In [1]: import numpy as np

In [2]: np.set_printoptions(suppress=True, linewidth=100)

In [3]: J = np.loadtxt("test10.csv", delimiter=",")

In [4]: print(J)
[[-2. -2.  3.  0. -2. -3. -3.  2.  3. -1. -2. -1.]
 [-3.  3. -1.  2.  2.  1.  1. -3. -1.  3. -2.  0.]
 [-2. -2.  1.  0.  0. -3. -1.  0.  2.  2. -3. -1.]
 [-2. -1.  3.  2.  3.  1.  2.  3.  1.  3.  1.  0.]
 [-2.  1.  3.  1.  1.  3.  0.  2.  0. -1.  3.  1.]
 [-3.  1.  3. -2. -3.  0. -2.  3.  3.  2.  0. -3.]
 [ 3.  3. -1.  2.  2.  0.  1.  0. -1.  3.  1. -3.]
 [-3.  3.  1.  3.  0.  0. -2.  2. -3.  3. -2. -3.]
 [-1. -3.  3. -2. -3.  3.  1.  3. -1.  3. -3. -1.]
 [-1.  0. -3. -3. -2. -3.  2.  0. -1.  1. -1.  0.]
 [ 1. -3. -2. -3.  1. -2. -3.  1.  2. -3.  1. -1.]
 [-2. -2.  1.  0.  0. -3. -1.  0.  2.  2. -3. -1.]
 [-1.  1.  0.  3.  2. -1.  2. -1. -1.  0.  3. -3.]
 [-3.  1.  3.  3. -2. -1.  1.  0. -2.  3.  1.  0.]
 [-3.  1. -2. -1.  2. -2.  3.  1.  0.  0. -3.  2.]]

In [5]: vec = np.array([-1, -1, -2, -1, -3, 2, -3, 0, 0, 1, 0, -3])

In [6]: target = J @ vec

In [7]: print(np.round(np.linalg.solve(J.T @ J, J.T @ target), 2) + 0)
[-1. -1. -2. -1. -3.  2. -3.  0.  0.  1.  0. -3.]

In [8]: rng = np.random.default_rng(52)

In [9]: target = target + 0.1 * rng.normal(size=15)

In [10]: print(target.round(2))
[  8.92  -3.98   3.99 -15.01  -6.97  24.07  -2.98  13.02  17.89   5.06  10.97   4.1   -7.87  -3.16
 -17.87]

In [11]: coef, *_ = np.linalg.lstsq(J, target)

In [12]: print(np.round(J.T @ (target - J @ coef), 2) + 0)
[0. 0. 0. 0. 0. 0. 0. 0. 0. 0. 0. 0.]

In [13]: print(round(np.linalg.norm(target - J @ coef), 2))
0.17

In [14]: print(np.round(np.linalg.norm(J, 2), 2))
14.11

In [15]: print(np.round(np.linalg.norm(J[5], 1), 2), round(float(np.linalg.norm(J[5], np.inf)), 2))
25.0 3.0

In [16]: print(np.linalg.norm(J, axis=1).argmax())
8

In [17]: print(round(float(np.linalg.norm(J) ** 2 / np.linalg.norm(J, 2) ** 2), 2))
3.79

In [18]: print(np.round(np.linalg.norm(J, axis=0), 2))
[8.83 7.94 8.72 8.19 7.55 8.12 7.28 7.14 7.   8.83 8.43 6.78]

In [19]: A = np.array([[0, 2, 2, 0, 2],
    ...:     [2, 0, 2, 2, 0],
    ...:     [2, 2, 0, 2, 2],
    ...:     [0, 2, 2, 0, 2],
    ...:     [2, 0, 2, 2, 0]])

In [20]: vec = np.array([0, -1, -3, 2, 1])

In [21]: h = np.maximum(A @ vec, 0)

In [22]: print(A * (h > 1e-9)[:, None])
[[0 0 0 0 0]
 [0 0 0 0 0]
 [2 2 0 2 2]
 [0 0 0 0 0]
 [0 0 0 0 0]]

In [23]: print(A.T @ h)
[8 8 0 8 8]

In [24]: print(np.maximum(A @ (3 * vec), 0))
[ 0  0 12  0  0]

In [25]: print(h)
[0 0 4 0 0]

In [26]: Uu, sigma, Vh = np.linalg.svd(A)

In [27]: print(np.argmax(sigma[:-1] / (sigma[1:] + 1e-6)) + 1)
3

In [28]: A2 = Uu[:, :3] @ np.diag(sigma[:3]) @ Vh[:3]

In [29]: print(A2.round(2) + 0)
[[0. 2. 2. 0. 2.]
 [2. 0. 2. 2. 0.]
 [2. 2. 0. 2. 2.]
 [0. 2. 2. 0. 2.]
 [2. 0. 2. 2. 0.]]

In [30]: print(round(float(np.abs(A - A2).max()), 2))
0.0

In [31]: print(np.linalg.matrix_rank(A2))
3

In [32]: G = A.T @ A

In [33]: print(np.diag(G))
[12 12 16 12 12]

In [34]: print(G)
[[12  4  8 12  4]
 [ 4 12  8  4 12]
 [ 8  8 16  8  8]
 [12  4  8 12  4]
 [ 4 12  8  4 12]]

In [35]: print(np.linalg.matrix_rank(G))
3

In [36]: w, V = np.linalg.eigh(G)

In [37]: vec = np.array([0, 0, 1, 2, 3])

In [38]: print(round(float(vec @ G @ vec / (vec @ vec)), 2), round(w[0], 2), round(float(w[-1]), 2))
21.43 -0.0 41.89

In [39]: print(np.round(V * np.maximum(w, 0) @ V.T, 2))
[[12.  4.  8. 12.  4.]
 [ 4. 12.  8.  4. 12.]
 [ 8.  8. 16.  8.  8.]
 [12.  4.  8. 12.  4.]
 [ 4. 12.  8.  4. 12.]]

In [40]: print(vec @ G @ vec)
300

In [41]: print(np.round(V * np.abs(w) @ V.T, 2))
[[12.  4.  8. 12.  4.]
 [ 4. 12.  8.  4. 12.]
 [ 8.  8. 16.  8.  8.]
 [12.  4.  8. 12.  4.]
 [ 4. 12.  8.  4. 12.]]

In [42]: m1 = np.load("dump.npy")

In [43]: print(m1)
[[ 3 -1 -1 -2  2 -3  2 -2  1  1 -2 -2 -3 -2]
 [-2 -2  1 -2  1  0  1  1 -3  0  3 -2  1 -2]
 [ 3 -2 -2 -2  0  3 -3  2  3 -1  1 -3 -2  1]
 [ 0  1  2  3  1  0  1  2 -3  2 -3  2 -3  2]
 [ 1 -3  3  3  3 -3  1  3  1  1  0  1  2  2]
 [ 3  2 -1 -1 -2  2 -2  3  1  2  2 -3  0  2]
 [ 3 -2 -2 -2  0  3 -3  2  3 -1  1 -3 -2  1]]

In [44]: w1 = np.array([[2, -1, 2],
    ...:     [-2, -1, 1],
    ...:     [-1, 0, -1],
    ...:     [-1, 0, -2],
    ...:     [2, 2, 0],
    ...:     [-1, 2, -2],
    ...:     [2, -2, 2],
    ...:     [0, 1, -1],
    ...:     [-1, 0, -1],
    ...:     [1, -2, -1],
    ...:     [1, -1, 2],
    ...:     [2, 1, -2]])

In [45]: coef = np.array([-5, 1, 2])

In [46]: hid = np.maximum(J @ w1 + coef, 0)

In [47]: print((hid > 0).astype(int))
[[0 1 0]
 [0 0 0]
 [0 0 0]
 [0 1 0]
 [0 1 0]
 [0 0 0]
 [0 0 1]
 [0 0 0]
 [0 1 0]
 [1 0 1]
 [0 1 1]
 [0 0 0]
 [0 0 1]
 [0 0 0]
 [1 1 0]]

In [48]: print(hid)
[[ 0.  6.  0.]
 [ 0.  0.  0.]
 [ 0.  0.  0.]
 [ 0.  4.  0.]
 [ 0. 12.  0.]
 [ 0.  0.  0.]
 [ 0.  0. 16.]
 [ 0.  0.  0.]
 [ 0.  2.  0.]
 [ 3.  0. 17.]
 [ 0. 12. 11.]
 [ 0.  0.  0.]
 [ 0.  0. 15.]
 [ 0.  0.  0.]
 [ 3.  3.  0.]]

In [49]: print(np.round((hid > 0).mean(axis=0), 2))
[0.13 0.4  0.27]

In [50]: basis = np.array([[-1, -3], [-2, 2], [-1, 1]])

In [51]: print((hid @ basis).round(6).argmax(axis=1))
[1 0 0 1 1 0 1 0 1 1 1 0 1 0 1]

In [52]: rank = np.linalg.matrix_rank(m1)

In [53]: print(rank)
6

In [54]: null = np.linalg.svd(m1)[2][rank:].T

In [55]: print([int(np.linalg.matrix_rank(m1[:i])) for i in range(1, len(m1) + 1)])
[1, 2, 3, 4, 5, 6, 6]

In [56]: print([int(np.linalg.matrix_rank(m1[:, :j + 1])) for j in range(14)])
[1, 2, 3, 4, 5, 6, 6, 6, 6, 6, 6, 6, 6, 6]

In [57]: vec = np.array([3, 3, 0, 1, 1, 3, 3, 1, 1, 2, 3, 3])

In [58]: target = J @ vec

In [59]: coef, lr = np.zeros(12), 1 / np.linalg.norm(J, 2) ** 2

In [60]: for i in range(5):
    ...:     coef -= lr * J.T @ (J @ coef - target)
    ...:     if i % 1 == 0: print(i, round(np.linalg.norm(J @ coef - target), 2))
    ...: 
0 25.98
1 19.25
2 15.91
3 13.89
4 12.47

In [61]: print(round(np.linalg.cond(J), 2))
33.06

In [62]: T = np.stack([m1, 3 * m1, m1[::-1]])

In [63]: print(T.sum(axis=0))
[[ 15  -6  -6 -10   8  -9   5  -6   7   3  -7 -11 -14  -7]
 [ -5  -6   3  -9   2   2   2   7 -11   2  14 -11   4  -6]
 [ 13 -11  -5  -5   3   9 -11  11  13  -3   4 -11  -6   6]
 [  0   5  10  15   5   0   5  10 -15  10 -15  10 -15  10]
 [  7 -14  10  10  12  -9   1  14   7   3   1   1   6   9]
 [ 10   6  -3  -6  -7   8  -7  13   1   8  11 -14   1   6]
 [ 15  -9  -9 -10   2   9 -10   6  13  -3   2 -14 -11   2]]

In [64]: print(T.shape)
(3, 7, 14)

In [65]: print((T @ m1.T).shape)
(3, 7, 7)

In [66]: print(np.einsum("bij,cij->bc", T, T))
[[ 422 1266   41]
 [1266 3798  123]
 [  41  123  422]]

In [67]: w, V = np.linalg.eigh(A)

In [68]: vec = np.array([0, 0, 1, 1, 1])

In [69]: print(np.abs(A).sum(axis=1).max(), np.round(np.abs(w).max(), 2))
8 6.47

In [70]: print((np.sign(V[:, -1].round(6)) == np.sign(V[0, -1].round(6))).astype(int))
[1 1 1 1 1]

In [71]: print(vec @ A @ vec)
12

In [72]: print(np.round(np.linalg.eigvalsh(A[1:, 1:]), 2) + 0)
[-3.12 -2.    0.    5.12]

In [73]: print(np.round(V * np.abs(w) @ V.T, 2))
[[2.34 0.34 0.89 2.34 0.34]
 [0.34 2.34 0.89 0.34 2.34]
 [0.89 0.89 3.58 0.89 0.89]
 [2.34 0.34 0.89 2.34 0.34]
 [0.34 2.34 0.89 0.34 2.34]]

In [74]: print(vec @ A @ vec / (vec @ vec), round(float(w[0]), 2), np.round(w[-1], 2))
4.0 -4.0 6.47

In [75]: arr = np.loadtxt("sample8.csv", delimiter=",")

In [76]: print(arr.round(2))
[[ 0.67 -0.17 -0.06 -0.15  0.08 -0.04 -0.19 -0.02  0.01 -0.03  0.09  0.07  0.1  -0.23  0.09  0.2 ]
 [-0.17  0.83  0.02  0.04  0.13 -0.2  -0.09  0.07 -0.01  0.03  0.08  0.13  0.04 -0.08  0.08  0.05]
 [-0.06  0.02  0.51  0.04 -0.01 -0.09  0.02 -0.04  0.21 -0.2  -0.02 -0.21  0.3   0.07 -0.02  0.08]
 [-0.15  0.04  0.04  0.6  -0.14  0.23 -0.17  0.01 -0.04  0.07  0.14 -0.04  0.06 -0.08 -0.23  0.13]
 [ 0.08  0.13 -0.01 -0.14  0.4  -0.01 -0.24  0.11  0.16 -0.08 -0.09 -0.12 -0.24  0.12 -0.02  0.07]
 [-0.04 -0.2  -0.09  0.23 -0.01  0.44 -0.1   0.26  0.08  0.02  0.04  0.15  0.02  0.17  0.05  0.01]
 [-0.19 -0.09  0.02 -0.17 -0.24 -0.1   0.69  0.07  0.14  0.03  0.15  0.03 -0.09 -0.1   0.05  0.05]
 [-0.02  0.07 -0.04  0.01  0.11  0.26  0.07  0.75  0.07 -0.07  0.01 -0.11  0.01 -0.18  0.16 -0.1 ]
 [ 0.01 -0.01  0.21 -0.04  0.16  0.08  0.14  0.07  0.66  0.06 -0.17  0.16 -0.01  0.02 -0.14  0.21]
 [-0.03  0.03 -0.2   0.07 -0.08  0.02  0.03 -0.07  0.06  0.79 -0.21 -0.09  0.03 -0.04  0.15  0.16]
 [ 0.09  0.08 -0.02  0.14 -0.09  0.04  0.15  0.01 -0.17 -0.21  0.55  0.01 -0.1   0.04  0.11  0.28]
 [ 0.07  0.13 -0.21 -0.04 -0.12  0.15  0.03 -0.11  0.16 -0.09  0.01  0.79  0.08  0.04 -0.03 -0.07]
 [ 0.1   0.04  0.3   0.06 -0.24  0.02 -0.09  0.01 -0.01  0.03 -0.1   0.08  0.62 -0.04  0.19 -0.08]
 [-0.23 -0.08  0.07 -0.08  0.12  0.17 -0.1  -0.18  0.02 -0.04  0.04  0.04 -0.04  0.68  0.24  0.05]
 [ 0.09  0.08 -0.02 -0.23 -0.02  0.05  0.05  0.16 -0.14  0.15  0.11 -0.03  0.19  0.24  0.52  0.05]
 [ 0.2   0.05  0.08  0.13  0.07  0.01  0.05 -0.1   0.21  0.16  0.28 -0.07 -0.08  0.05  0.05  0.49]]

In [77]: Uu, sigma, Vh = np.linalg.svd(m1)

In [78]: print(np.argmax(sigma[:-1] / (sigma[1:] + 1e-6)) + 1)
6

In [79]: A2 = Uu[:, :6] @ np.diag(sigma[:6]) @ Vh[:6]

In [80]: print(np.round(np.linalg.norm(m1 - A2) / np.linalg.norm(m1), 2))
0.0

In [81]: print(np.linalg.matrix_rank(m1, rtol=0.05))
6
